>>> import numpy as np
>>> from numpy import linalg as LA
>>> np.set_printoptions(suppress=True, linewidth=200)
>>> def rnd(a):
...     return np.round(a, 4) + 0
... 
>>> X = np.array([[0, 0, 0],
...     [-3, -1, 0],
...     [9, 7, 9],
...     [1, 2, 2],
...     [9, 7, 9],
...     [5, 4, 7],
...     [0, 0, 0],
...     [9, 7, 9],
...     [1, 2, 2],
...     [1, 2, 2],
...     [0, 0, 0],
...     [-4, -3, -2],
...     [10, 9, 11]])
>>> # row 4 repeats row 2
>>> Ac = X - X.mean(axis=0)
>>> Uu, sigma, VT = LA.svd(Ac, full_matrices=False)
>>> rnd(np.abs(VT[-1]))
array([0.4035, 0.8704, 0.2821])
>>> rnd((sigma ** 2).sum() ** 2 / (sigma ** 4).sum())
np.float64(1.022)
>>> np.searchsorted(np.cumsum(sigma ** 2) / (sigma ** 2).sum(), 0.9) + 1
np.int64(1)
>>> rnd(sigma)
array([26.2294,  2.2499,  1.5791])
>>> rnd(VT[0] * np.sign(VT[0, np.abs(VT[0]).argmax()]))
array([0.6406, 0.4888, 0.5921])
>>> print((np.sign(Uu[:, 0]) == np.sign(Uu[0, 0])).astype(int))
[1 1 0 1 0 0 1 0 1 1 1 1 0]
>>> Uu, sigma, VT = LA.svd(X)
>>> np.argmax(sigma[:-1] / (sigma[1:] + 1e-6)) + 1
np.int64(1)
>>> rnd(sigma)
array([32.8367,  3.1904,  1.6036])
>>> A2 = Uu[:, :1] @ np.diag(sigma[:1]) @ VT[:1]
>>> LA.matrix_rank(A2)
np.int64(1)
>>> print(rnd(LA.norm(X - A2) / LA.norm(X)))
0.1081
>>> print(rnd(LA.norm(X - A2, 2)), rnd(sigma[1]))
3.1904 3.1904
>>> lab = X[:, 2] > np.median(X[:, 2])
>>> f = X[lab].mean(axis=0) - X[~lab].mean(axis=0)
>>> ((X - X.mean(axis=0)) @ f > 0).astype(int)
array([0, 0, 1, 0, 1, 1, 0, 1, 0, 0, 0, 0, 1])
>>> np.argsort(-np.abs(f).round(6), kind="stable")
array([0, 2, 1])
>>> lab.astype(int)
array([0, 0, 1, 0, 1, 1, 0, 1, 0, 0, 0, 0, 1])
>>> feats = np.minimum.outer(np.arange(1, 4), np.arange(1, 4)) * -2
>>> feats
array([[-2, -2, -2],
       [-2, -4, -4],
       [-2, -4, -6]])
>>> print(feats - feats[0])
[[ 0  0  0]
 [ 0 -2 -2]
 [ 0 -2 -4]]
>>> LA.matrix_rank(feats)
np.int64(3)
>>> feats.sum(axis=0)
array([ -6, -10, -12])
>>> feats[:, 3]
Traceback (most recent call last):
  File "<python-input-31>", line 1, in <module>
    feats[:, 3]
    ~~~~~^^^^^^
IndexError: index 3 is out of bounds for axis 1 with size 3
>>> F = np.loadtxt("a.csv", delimiter=",")
>>> F
array([[ 0.,  0.,  0.],
       [ 0.,  0., -2.],
       [ 0.,  0.,  0.]])
>>> F @ F
array([[0., 0., 0.],
       [0., 0., 0.],
       [0., 0., 0.]])
>>> rnd(np.sort(LA.eigvals(F)))
array([0., 0., 0.])
>>> print(F[:, 0] @ F[:, 2])
0.0
>>> F @ F.T
array([[0., 0., 0.],
       [0., 4., 0.],
       [0., 0., 0.]])
>>> rnd(LA.svd(F, compute_uv=False))
array([2., 0., 0.])
>>> rnd(LA.norm(F, axis=0))
array([0., 0., 2.])
>>> print(np.trace(F))
0.0
>>> print((F - F.T) / 2)
[[ 0.  0.  0.]
 [ 0.  0. -1.]
 [ 0.  1.  0.]]
>>> np.allclose(F @ F.T, F.T @ F)
False
>>> A2 = np.array([[1, 0, 1, 1], [0, 2, 3, 2], [2, 2, 0, 2], [1, 0, 3, 0]])
>>> m1 = np.triu(A2)
>>> m1
array([[1, 0, 1, 1],
       [0, 2, 3, 2],
       [0, 0, 0, 2],
       [0, 0, 0, 0]])
>>> rng = np.random.default_rng(768)
>>> lab = rng.permutation(4)
>>> lab
array([3, 0, 2, 1])
>>> A2 = m1[lab][:, lab]
>>> A2
array([[0, 0, 0, 0],
       [1, 1, 1, 0],
       [2, 0, 0, 0],
       [2, 0, 3, 2]])
>>> rnd(LA.det(A2)), rnd(LA.det(m1[lab]))
(np.float64(0.0), np.float64(0.0))
>>> rnd(np.sort(np.abs(LA.eigvals(A2))))
array([0., 0., 1., 2.])
>>> np.allclose(A2, m1)
False
>>> Uu, sigma, VT = LA.svd(m1)
>>> rnd(sigma)
array([4.4539, 1.7412, 1.0633, 0.    ])
>>> A2 = Uu[:, :3] @ np.diag(sigma[:3]) @ VT[:3]
>>> rnd(A2)
array([[1., 0., 1., 1.],
       [0., 2., 3., 2.],
       [0., 0., 0., 2.],
       [0., 0., 0., 0.]])
>>> rnd(LA.norm(m1 - A2) / LA.norm(m1))
np.float64(0.0)
>>> Uu, sigma, VT = LA.svd(m1)
>>> vecs = VT[:(sigma > 1e-8).sum()]
>>> x0 = m1[2] + 4 * m1[3] + rng.integers(2) * np.eye(4)[1]
>>> x0
array([0., 1., 0., 2.])
>>> rnd(vecs.T @ vecs)
array([[ 0.7647, -0.3529,  0.2353,  0.    ],
       [-0.3529,  0.4706,  0.3529,  0.    ],
       [ 0.2353,  0.3529,  0.7647,  0.    ],
       [ 0.    ,  0.    ,  0.    ,  1.    ]])
>>> rnd(LA.norm(x0 - vecs.T @ vecs @ x0))
np.float64(0.7276)
>>> A = np.array([[1.8, -0.3, 0.2], [1.9, -1.1, 0.8], [-0.4, 1.5, 0.7]])
>>> A[0] = A[1] + 0.05 * rng.normal(size=3)
>>> rnd(A)
array([[ 1.882 , -1.0087,  0.7751],
       [ 1.9   , -1.1   ,  0.8   ],
       [-0.4   ,  1.5   ,  0.7   ]])
>>> rnd(LA.eigvals(A).sum().real)
np.float64(1.482)
>>> rnd(LA.det(A[::-1]))
np.float64(0.1753)
>>> rnd(np.einsum("ii->", A))
np.float64(1.482)
>>> rnd(LA.det(A.T))
np.float64(-0.1753)
>>> rnd(LA.eigvals(A))
array([-0.4551,  0.225 ,  1.7121])
>>> rnd(np.einsum("ij,ji->", A, A))
np.float64(3.1889)
>>> rnd(LA.det(2 * A)), rnd(LA.det(A))
(np.float64(-1.4027), np.float64(-0.1753))
>>> print(LA.cond(A) > 100)
False
>>> round(np.log10(LA.cond(A)))
2
>>> print([round(float(x), 4) for x in LA.svd(A, compute_uv=False)[:3]])
[3.3722, 1.4653, 0.0355]
>>> rnd(np.abs(LA.svd(A)[2][-1]))
array([0.5495, 0.4687, 0.6916])
>>> rnd(LA.norm(A, 2) / LA.norm(A))
np.float64(0.9171)
>>> K = np.load("case1.npy")
>>> rnd(K)
array([[-0.5759, -0.9583,  1.0368, -1.2943],
       [-0.2879, -0.8766, -1.6807, -0.5692],
       [-1.8715,  0.1977, -0.0117,  0.6769],
       [ 0.2879, -1.5081,  0.3166,  1.242 ]])
>>> lab = rng.permutation(4)
>>> lab
array([3, 2, 1, 0])
>>> A2 = K[lab][:, lab]
>>> rnd(np.trace(A2))
np.float64(-0.2222)
>>> rnd(A2)
array([[ 1.242 ,  0.3166, -1.5081,  0.2879],
       [ 0.6769, -0.0117,  0.1977, -1.8715],
       [-0.5692, -1.6807, -0.8766, -0.2879],
       [-1.2943,  1.0368, -0.9583, -0.5759]])
>>> rnd(np.sort(np.abs(LA.eigvals(A2))))
array([2., 2., 2., 2.])
>>> rnd(LA.det(A2)), rnd(LA.det(K[lab]))
(np.float64(-16.0), np.float64(-16.0))
>>> rnd(np.diag(A2))
array([ 1.242 , -0.0117, -0.8766, -0.5759])
>>> Uu, sigma = LA.svd(A2)
Traceback (most recent call last):
  File "<python-input-90>", line 1, in <module>
    Uu, sigma = LA.svd(A2)
    ^^^^^^^^^
ValueError: too many values to unpack (expected 2)
>>> Uu, sigma, VT = LA.svd(A2, full_matrices=False)
>>> rnd(Uu.T @ A2 @ VT.T)
array([[2., 0., 0., 0.],
       [0., 2., 0., 0.],
       [0., 0., 2., 0.],
       [0., 0., 0., 2.]])
>>> print(rnd(np.cumsum(sigma ** 2) / np.sum(sigma ** 2)))
[0.25 0.5  0.75 1.  ]
>>> np.allclose(Uu * sigma @ VT, A2)
True
>>> rnd(np.sqrt((sigma ** 2).sum())), rnd(LA.norm(A2))
(np.float64(4.0), np.float64(4.0))
>>> rnd(Uu.T @ Uu)
array([[1., 0., 0., 0.],
       [0., 1., 0., 0.],
       [0., 0., 1., 0.],
       [0., 0., 0., 1.]])
>>> proj = np.triu(np.array([[0, 2, 2, 2], [1, 0, 1, 2], [0, 0, 0, 2], [1, 1, 2, 2]]), 1) + np.eye(4)
>>> A2 = proj @ K @ LA.inv(proj)
>>> LA.matrix_rank(A2)
np.int64(4)
>>> gram = K.T @ K
>>> rnd(gram)
array([[4., 0., 0., 0.],
       [0., 4., 0., 0.],
       [0., 0., 4., 0.],
       [0., 0., 0., 4.]])
>>> J = -2 * np.eye(3) + np.eye(3, k=1)
>>> J
array([[-2.,  1.,  0.],
       [ 0., -2.,  1.],
       [ 0.,  0., -2.]])
>>> print(rnd(np.sort(LA.eigvals(J))))
[-2. -2. -2.]
>>> np.prod(np.diag(J)), rnd(LA.det(J))
(np.float64(-8.0), np.float64(-8.0))
>>> LA.matrix_rank(J - J[0, 0] * np.eye(3))
np.int64(2)
>>> rnd(LA.matrix_power(J - np.diag(np.diag(J)), 3))
array([[0., 0., 0.],
       [0., 0., 0.],
       [0., 0., 0.]])
>>> J @ J
array([[ 4., -4.,  1.],
       [ 0.,  4., -4.],
       [ 0.,  0.,  4.]])
>>> Q, r_ = LA.qr(J)
>>> Q.T @ Q
array([[1., 0., 0.],
       [0., 1., 0.],
       [0., 0., 1.]])
>>> r_
array([[-2.,  1.,  0.],
       [ 0., -2.,  1.],
       [ 0.,  0., -2.]])
>>> print(Q)
[[ 1.  0.  0.]
 [-0.  1.  0.]
 [-0. -0.  1.]]
>>> np.trace(Q @ Q.T)
np.float64(3.0)
>>> mat = np.loadtxt("mat.csv", delimiter=",")
>>> mat
array([[ -6.,   2.,   1.,   5.],
       [  0., -14.,   1.,   3.],
       [  4.,   2.,   1.,   5.],
       [  0.,   3.,   2.,   8.]])
>>> lab = rng.permutation(4)
>>> lab
array([3, 2, 0, 1])
>>> A2 = mat[lab][:, lab]
>>> rnd(LA.det(A2)), rnd(LA.det(mat[lab]))
(np.float64(-300.0), np.float64(300.0))
>>> np.trace(A2)
np.float64(-11.0)
>>> rnd(np.sort(np.abs(LA.eigvals(A2))))
array([ 0.3344,  6.2198,  9.9902, 14.436 ])
